$ python -q
>>> import numpy as np
>>> np.set_printoptions(precision=3, suppress=True, linewidth=100, legacy="1.25")
>>> rnd = lambda a: np.round(a, 3) + 0
>>> K = np.loadtxt("test8.csv", delimiter=",")
>>> print(K)
[[ 5.001 10.055  9.861 20.085 25.181 40.51 ]
 [ 4.074 10.376  9.085 18.603 24.856 39.599]
 [ 7.183 10.106  9.136 20.578 25.389 38.459]
 [ 4.313 10.018  9.177 20.786 25.741 41.984]
 [ 5.466  9.167  8.525 19.78  25.131 40.355]
 [ 5.173  9.873 11.774 21.51  22.027 40.244]
 [ 5.063 11.21  10.161 18.626 22.62  41.247]
 [ 4.021  9.332  9.963 20.637 24.89  40.482]
 [ 5.42  10.312 10.925 20.429 25.004 40.481]
 [ 4.213  9.174 10.476 20.673 25.69  37.793]
 [ 4.816  9.375  9.836 18.633 25.854 40.601]]
>>> rng = np.random.default_rng(18643)
>>> out = K + rng.integers(-2, 3, (11, 1)) @ rng.integers(-2, 3, (1, 6))
>>> print(rnd(out))
[[ 5.001  8.055  7.861 22.085 24.181 41.51 ]
 [ 4.074 10.376  9.085 18.603 24.856 39.599]
 [ 7.183  8.106  7.136 22.578 24.389 39.459]
 [ 4.313 10.018  9.177 20.786 25.741 41.984]
 [ 5.466  5.167  4.525 23.78  23.131 42.355]
 [ 5.173 11.873 13.774 19.51  23.027 39.244]
 [ 5.063 11.21  10.161 18.626 22.62  41.247]
 [ 4.021  7.332  7.963 22.637 23.89  41.482]
 [ 5.42  10.312 10.925 20.429 25.004 40.481]
 [ 4.213 11.174 12.476 18.673 26.69  36.793]
 [ 4.816  7.375  7.836 20.633 24.854 41.601]]
>>> print(out - K)
[[ 0. -2. -2.  2. -1.  1.]
 [ 0.  0.  0.  0.  0.  0.]
 [ 0. -2. -2.  2. -1.  1.]
 [ 0.  0.  0.  0.  0.  0.]
 [ 0. -4. -4.  4. -2.  2.]
 [ 0.  2.  2. -2.  1. -1.]
 [ 0.  0.  0.  0.  0.  0.]
 [ 0. -2. -2.  2. -1.  1.]
 [ 0.  0.  0.  0.  0.  0.]
 [ 0.  2.  2. -2.  1. -1.]
 [ 0. -2. -2.  2. -1.  1.]]
>>> print(np.linalg.matrix_rank(out - K, tol=1e-8))
1
>>> print(rnd(np.linalg.svd(out - K, compute_uv=False)))
[11.832  0.     0.     0.     0.     0.   ]
>>> vec = np.array([2, 1, 0, 0, 2, 0])
>>> y = K @ vec
>>> print(rnd(np.linalg.solve(K.T @ K, K.T @ y)))
[2. 1. 0. 0. 2. 0.]
>>> print(rnd(np.linalg.lstsq(K, y)[0]))
[2. 1. 0. 0. 2. 0.]
>>> y = y + 0.02 * rng.normal(size=11)
>>> print(rnd(y))
[70.423 68.223 75.241 70.136 70.343 64.267 66.58  67.164 71.135 68.976 70.707]
>>> coef, *_ = np.linalg.lstsq(K, y)
>>> print(rnd(coef))
[ 1.993  1.003 -0.006  0.005  1.997  0.001]
>>> print(coef.round())
[ 2.  1. -0.  0.  2.  0.]
>>> print(rnd(np.linalg.norm(y - K @ coef)))
0.029
>>> proj = K @ np.linalg.solve(K.T @ K, K.T)
>>> print(rnd(proj @ K[:, 1]))
[10.055 10.376 10.106 10.018  9.167  9.873 11.21   9.332 10.312  9.174  9.375]
>>> print(rnd(np.trace(proj)))
6.0
>>> print(rnd(np.linalg.eigvalsh(proj)))
[0. 0. 0. 0. 0. 1. 1. 1. 1. 1. 1.]
>>> print(rnd(np.diag(proj)))
[0.099 0.498 0.858 0.479 0.558 0.788 0.676 0.313 0.257 0.665 0.809]
>>> theta = np.radians(135)
>>> r_ = np.eye(6)
>>> r_[2, 2] = r_[3, 3] = np.cos(theta)
>>> r_[2, 3], r_[3, 2] = -np.sin(theta), np.sin(theta)
>>> print(rnd(r_))
[[ 1.     0.     0.     0.     0.     0.   ]
 [ 0.     1.     0.     0.     0.     0.   ]
 [ 0.     0.    -0.707 -0.707  0.     0.   ]
 [ 0.     0.     0.707 -0.707  0.     0.   ]
 [ 0.     0.     0.     0.     1.     0.   ]
 [ 0.     0.     0.     0.     0.     1.   ]]
>>> out = K @ r_.T
>>> print(rnd(np.abs(out - K).max(axis=0)))
[ 0.     0.    35.309 28.995  0.     0.   ]
>>> print(rnd(np.linalg.det(r_)), rnd(np.trace(r_)))
1.0 2.586
>>> print(np.allclose(K @ K.T, out @ out.T))
True
>>> print(rnd(np.linalg.norm(K, 2) / np.linalg.norm(K)))
0.999
>>> print([round(float(x), 3) for x in np.linalg.svd(K, compute_uv=False)[:3]])
[177.026, 4.694, 3.965]
>>> print(np.linalg.matrix_rank(K, rtol=0.1))
1
>>> print(np.linalg.cond(K) > 100)
True
>>> print(rnd(np.abs(np.linalg.svd(K)[2][-1])))
[0.344 0.776 0.344 0.334 0.017 0.22 ]
>>> A = np.loadtxt("m.csv", delimiter=",")
>>> print(A)
[[ 0.6   -0.3    0.5   -1.     1.2    0.2   -0.2    1.5    0.   ]
 [-0.8    0.7   -2.6   -1.2   -1.9    1.1   -1.2   -0.7   -0.8  ]
 [-0.5   -0.9   -1.    -0.2   -0.7    1.8   -0.4   -0.6   -1.9  ]
 [-0.1   -2.8    0.2    0.1    0.3   -1.1   -0.5   -1.2   -0.1  ]
 [-0.3    0.1    3.    -1.1    0.8    1.2    0.5   -0.4    0.3  ]
 [-0.7    0.5   -1.4   -1.6   -0.8   -0.6    0.5   -0.2    0.4  ]
 [ 0.7   -1.6    0.1    0.7    0.5    0.    -1.2    0.3    2.   ]
 [-0.077  1.208  0.452 -0.761 -0.196 -2.688  2.006 -1.976 -0.685]
 [-0.1    1.2    0.5   -0.8   -0.2   -2.7    2.    -2.    -0.7  ]
 [-0.3   -0.6   -0.2    0.5    0.9   -1.3   -0.2   -0.5   -1.8  ]
 [-0.9    1.3    0.6    0.6   -1.2    0.2   -0.3    0.2    0.3  ]
 [ 1.7   -0.1   -1.1    0.5   -0.1    0.9    0.4   -0.2   -1.2  ]]
>>> vec = np.array([3, 0, -2, -3, 0, 2, 1, -3, -1])
>>> y = A @ vec
>>> print(rnd(np.linalg.solve(A.T @ A, A.T @ y)))
[ 3.  0. -2. -3.  0.  2.  1. -3. -1.]
>>> print(rnd(np.linalg.lstsq(A, y)[0]))
[ 3.  0. -2. -3.  0.  2.  1. -3. -1.]
>>> y = y + 0.05 * rng.normal(size=12)
>>> print(rnd(y))
[-0.498 10.309  8.01  -0.017  0.173  4.999 -4.379  4.401  4.396 -1.578 -6.554  9.754]
>>> coef, *_ = np.linalg.lstsq(A, y)
>>> print(coef.round())
[ 3. -0. -2. -3.  0.  2.  1. -3. -1.]
>>> print(rnd(coef))
[ 2.97  -0.013 -2.019 -3.     0.003  2.015  1.053 -2.982 -0.99 ]
>>> print(rnd(np.linalg.norm(y - A @ coef)))
0.105
>>> print([round(float(np.linalg.norm(np.linalg.solve(A.T @ A + lam * np.eye(9), A.T @ y))), 2) for lam in (0, 1, 10, 100)])
[6.08, 5.17, 2.82, 0.72]
>>> out = np.c_[A[:, :2] @ np.array([[-1, -7], [-8, 2]]), np.array([2, -3, 1, 2, 1, -1, 1, 2, 1, 2, -2, 0])]
>>> print(rnd(out))
[[  1.8    -4.8     2.   ]
 [ -4.8     7.     -3.   ]
 [  7.7     1.7     1.   ]
 [ 22.5    -4.9     2.   ]
 [ -0.5     2.3     1.   ]
 [ -3.3     5.9    -1.   ]
 [ 12.1    -8.1     1.   ]
 [ -9.587   2.955   2.   ]
 [ -9.5     3.1     1.   ]
 [  5.1     0.9     2.   ]
 [ -9.5     8.9    -2.   ]
 [ -0.9   -12.1     0.   ]]
>>> print(rnd(np.linalg.norm(np.linalg.qr(A)[0].T @ out, axis=0) ** 2 / ((out ** 2).sum(axis=0) + 1e-12)))
[1.    1.    0.905]
>>> print(rnd(np.linalg.norm(out - A @ np.linalg.lstsq(A, out)[0], axis=0)))
[0.    0.    1.796]
>>> print(rnd(np.linalg.lstsq(A, out[:, 0])[0]))
[-1. -8.  0.  0.  0.  0.  0.  0.  0.]
>>> print(np.linalg.matrix_rank(out))
3
